% python3 -q
>>> import numpy as np
>>> np.set_printoptions(suppress=True, linewidth=160)
>>> tidy = lambda a: np.round(a, 1) + 0
>>> W2 = np.array([[0, -2, 1, 1, -3, -2], [-1, 0, -1, -3, -2, 0], [-1, 0, 3, -2, 2, -2]])
>>> K = np.repeat(W2, 28 // 3, axis=0)
>>> rng = np.random.default_rng(284)
>>> K = K + 0.1 * rng.normal(size=K.shape)
>>> tidy(K)
array([[ 0. , -2. ,  0.9,  1.1, -2.9, -2. ],
       [ 0. , -1.9,  1.2,  0.9, -2.9, -1.8],
       [-0.2, -1.9,  1.1,  1. , -2.7, -2.1],
       [ 0. , -1.9,  1.1,  1. , -2.9, -2. ],
       [ 0.1, -2. ,  1.2,  0.9, -3.1, -2.1],
       [ 0.1, -2. ,  1.2,  0.9, -3. , -1.8],
       [ 0.1, -1.8,  1.1,  1.1, -2.9, -2. ],
       [ 0.2, -2.1,  1.1,  1. , -2.9, -2. ],
       [ 0. , -1.9,  1.1,  1. , -2.9, -2.2],
       [-1. ,  0. , -0.9, -3.1, -2.2,  0. ],
       [-1. ,  0.2, -0.8, -3. , -1.9, -0.1],
       [-1.1,  0.1, -0.9, -3.2, -2.1, -0.1],
       [-1. ,  0. , -1. , -3.1, -2. ,  0.1],
       [-1. ,  0.2, -1.1, -3. , -2. ,  0. ],
       [-0.9,  0.1, -0.9, -3. , -1.9,  0. ],
       [-0.9, -0.1, -1.1, -3. , -1.9,  0. ],
       [-0.9,  0. , -0.9, -2.9, -2. ,  0.1],
       [-0.9,  0. , -1. , -2.9, -1.9, -0.1],
       [-0.9,  0.1,  3. , -1.8,  2. , -2. ],
       [-1.1,  0. ,  3. , -2.2,  1.8, -1.9],
       [-0.9,  0. ,  3.2, -2. ,  1.9, -2. ],
       [-0.9,  0. ,  2.9, -2. ,  1.9, -2.1],
       [-1. , -0.1,  2.9, -2. ,  1.9, -2.1],
       [-1.3,  0.1,  2.9, -1.9,  2.2, -2.1],
       [-1.1,  0.2,  2.9, -2.1,  1.9, -2. ],
       [-1. ,  0.1,  2.9, -2. ,  2. , -2.1],
       [-1. ,  0.1,  3.2, -2.1,  2.1, -2.1]])
>>> T = np.stack([K, 4 * K, K[::-1]])
>>> (T @ K.T).shape
(3, 27, 27)
>>> np.linalg.matrix_rank(T)
array([6, 6, 6])
>>> W0 = np.loadtxt("dump.csv", delimiter=",")
>>> W0
array([[ 0., -3., -1., -1.],
       [-3.,  2.,  1.,  3.],
       [-1.,  1.,  0.,  0.],
       [-1.,  3.,  0.,  2.]])
>>> np.allclose(W0, W0.T)
True
>>> print(tidy(np.abs(np.linalg.eigvals(W0)).max()))
6.5
>>> (W0 + W0.T) / 2
array([[ 0., -3., -1., -1.],
       [-3.,  2.,  1.,  3.],
       [-1.,  1.,  0.,  0.],
       [-1.,  3.,  0.,  2.]])
>>> P = K @ np.linalg.solve(K.T @ K, K.T)
>>> tidy(np.linalg.eigvalsh(P))
array([0., 0., 0., 0., 0., 0., 0., 0., 0., 0., 0., 0., 0., 0., 0., 0., 0., 0., 0., 0., 0., 1., 1., 1., 1., 1., 1.])
>>> np.trace(P)
np.float64(6.0)
>>> print(tidy(np.diag(P)))
[0.2 0.2 0.4 0.2 0.2 0.4 0.2 0.3 0.3 0.2 0.2 0.2 0.2 0.2 0.1 0.3 0.2 0.2 0.1 0.2 0.2 0.2 0.2 0.4 0.2 0.2 0.2]
>>> E = np.load("out16.npy")
>>> tidy(E)
array([[-0.3,  0.2, -0.5,  0.8,  0.2],
       [ 0.2, -0.3, -0.5, -0.4,  0.6],
       [-0.1,  0.8, -0.4, -0.4, -0.2],
       [-0.5,  0.3,  0.5, -0.1,  0.6],
       [ 0.8,  0.4,  0.2,  0.2,  0.4]])
>>> out = np.array([[1, -3], [-3, 2], [-2, -1], [-2, -1], [0, -2]])
>>> print(np.vstack([E, out.T]).shape)
(7, 5)
>>> tidy(np.einsum("ij->j", E))
array([ 0.1,  1.3, -0.8,  0.1,  1.7])
>>> tidy(np.einsum("ik,kj->ji", E, out))
array([[-1.3,  3.1, -0.8, -2.1, -1.3],
       [ 0.4, -1.5,  2.9,  0.6, -2.8]])
>>> tidy(np.einsum("ik,kj->ij", E, out))
array([[-1.3,  0.4],
       [ 3.1, -1.5],
       [-0.8,  2.9],
       [-2.1,  0.6],
       [-1.3, -2.8]])
>>> tidy(out.T @ E.T)
array([[-1.3,  3.1, -0.8, -2.1, -1.3],
       [ 0.4, -1.5,  2.9,  0.6, -2.8]])
>>> print(tidy(E @ out))
[[-1.3  0.4]
 [ 3.1 -1.5]
 [-0.8  2.9]
 [-2.1  0.6]
 [-1.3 -2.8]]
>>> np.linalg.matrix_rank(E @ out)
np.int64(2)
>>> P = np.triu(np.array([[2, 0, 2, 0, 1],
...     [3, 3, 3, 0, 0],
...     [2, 3, 1, 1, 0],
...     [2, 3, 0, 2, 1],
...     [3, 3, 2, 1, 2]]), 1) + np.eye(5)
>>> out = P @ E @ np.linalg.inv(P)
>>> tidy(np.poly(out))
array([ 1. ,  0.7,  0.6, -0.6, -0.7, -1. ])
>>> tidy(P @ E - E @ P)
array([[ 0.6,  2. , -0.5,  0. , -0.5],
       [-0.2,  2.4, -0.6, -0.6, -0.3],
       [-0.5,  0.3, -1.8,  0.3,  1.1],
       [ 0.8,  0.4,  0.5, -0.2,  1. ],
       [ 0. ,  0. , -2.7, -0.2, -1. ]])
>>> print(np.linalg.matrix_rank(out))
5
>>> tidy(out)
array([[ 0.4,  2.1, -8.3,  8.5, -8.7],
       [ 0. ,  2.1, -7.9,  6.3, -6.2],
       [-0.6,  1.1, -2. ,  1.5, -0.4],
       [ 0.2,  0.7, -1.8,  1.9, -1.1],
       [ 0.8,  0.4, -2.5,  2.7, -3.1]])
>>> tidy(np.trace(out)), tidy(np.trace(E))
(np.float64(-0.7), np.float64(-0.7))
>>> x0 = np.array([3, 3, 3, 5, 5])
>>> h1 = np.maximum(E @ x0, 0)
>>> tidy(h1)
array([3.1, 0. , 0. , 3.2, 7.2])
>>> tidy(E.T @ h1)
array([3. , 4.2, 1.6, 3.8, 5.3])
>>> x0 = np.array([0, -2, 1, 2, 3])
>>> y = E @ x0
>>> coef, lr = np.zeros(5), 1 / np.linalg.norm(E, 2) ** 2
>>> for i in range(6):
...     coef -= lr * E.T @ (E @ coef - y)
...     if i % 2 == 0: print(i, round(np.linalg.norm(E @ coef - y), 1))
... 
0 0.0
2 0.0
4 0.0
>>> tidy(np.linalg.cond(E))
np.float64(1.0)
>>> mat = np.load("m.npy")
>>> mat
array([[0., 0., 0., 0., 0., 0., 0., 4., 1.],
       [0., 0., 0., 0., 0., 0., 0., 2., 2.],
       [0., 0., 0., 0., 0., 0., 0., 3., 4.],
       [0., 0., 0., 0., 0., 0., 0., 5., 3.],
       [0., 0., 0., 0., 0., 0., 0., 0., 3.],
       [0., 0., 0., 0., 0., 0., 0., 3., 0.],
       [0., 0., 0., 0., 0., 0., 0., 2., 3.],
       [4., 2., 3., 5., 0., 3., 2., 0., 0.],
       [1., 2., 4., 3., 3., 0., 3., 0., 0.]])
>>> z = rng.permutation(9)
>>> z
array([8, 4, 3, 2, 5, 1, 0, 6, 7])
>>> out = mat[z][:, z]
>>> tidy(np.sort(np.abs(np.linalg.eigvals(out))))
array([ 0. ,  0. ,  0. ,  0. ,  0. ,  3.9,  3.9, 10. , 10. ])
>>> np.diag(out)
array([0., 0., 0., 0., 0., 0., 0., 0., 0.])
>>> np.trace(out)
np.float64(0.0)
>>> print(out)
[[0. 3. 3. 4. 0. 2. 1. 3. 0.]
 [3. 0. 0. 0. 0. 0. 0. 0. 0.]
 [3. 0. 0. 0. 0. 0. 0. 0. 5.]
 [4. 0. 0. 0. 0. 0. 0. 0. 3.]
 [0. 0. 0. 0. 0. 0. 0. 0. 3.]
 [2. 0. 0. 0. 0. 0. 0. 0. 2.]
 [1. 0. 0. 0. 0. 0. 0. 0. 4.]
 [3. 0. 0. 0. 0. 0. 0. 0. 2.]
 [0. 0. 5. 3. 3. 2. 4. 2. 0.]]
>>> tidy(np.linalg.det(out)), tidy(np.linalg.det(mat[z]))
(np.float64(0.0), np.float64(0.0))
>>> np.linalg.cond(mat) > 100
np.True_
>>> [round(float(x), 1) for x in np.linalg.svd(mat, compute_uv=False)[:3]]
[10.0, 10.0, 3.9]
>>> np.argsort(-np.linalg.norm(mat, axis=0).round(6), kind="stable")[:3]
array([7, 8, 3])
>>> np.linalg.matrix_rank(mat, rtol=0.1)
np.int64(4)
>>> left, s, vt = np.linalg.svd(mat)
>>> evecs = vt[:(s > 1e-8).sum()]
>>> x0 = mat[0] + -3 * mat[6] + rng.integers(2) * np.eye(9)[4]
>>> x0
array([ 0.,  0.,  0.,  0.,  0.,  0.,  0., -2., -8.])
>>> np.allclose(evecs.T @ evecs @ x0, x0)
True
>>> np.linalg.matrix_rank(np.vstack([mat, x0]))
np.int64(4)
>>> tidy(np.diag(evecs.T @ evecs))
array([0.3, 0.1, 0.3, 0.4, 0.4, 0.3, 0.2, 1. , 1. ])
>>> tidy(evecs.T @ evecs)
array([[ 0.3,  0.1,  0. ,  0.3, -0.2,  0.3,  0. ,  0. ,  0. ],
       [ 0.1,  0.1,  0.2,  0.1,  0.1,  0. ,  0.1,  0. ,  0. ],
       [ 0. ,  0.2,  0.3,  0.2,  0.3,  0. ,  0.3,  0. ,  0. ],
       [ 0.3,  0.1,  0.2,  0.4,  0. ,  0.2,  0.1,  0. ,  0. ],
       [-0.2,  0.1,  0.3,  0. ,  0.4, -0.2,  0.2,  0. ,  0. ],
       [ 0.3,  0. ,  0. ,  0.2, -0.2,  0.3, -0.1,  0. ,  0. ],
       [ 0. ,  0.1,  0.3,  0.1,  0.2, -0.1,  0.2,  0. ,  0. ],
       [ 0. ,  0. ,  0. ,  0. ,  0. ,  0. ,  0. ,  1. ,  0. ],
       [ 0. ,  0. ,  0. ,  0. ,  0. ,  0. ,  0. ,  0. ,  1. ]])
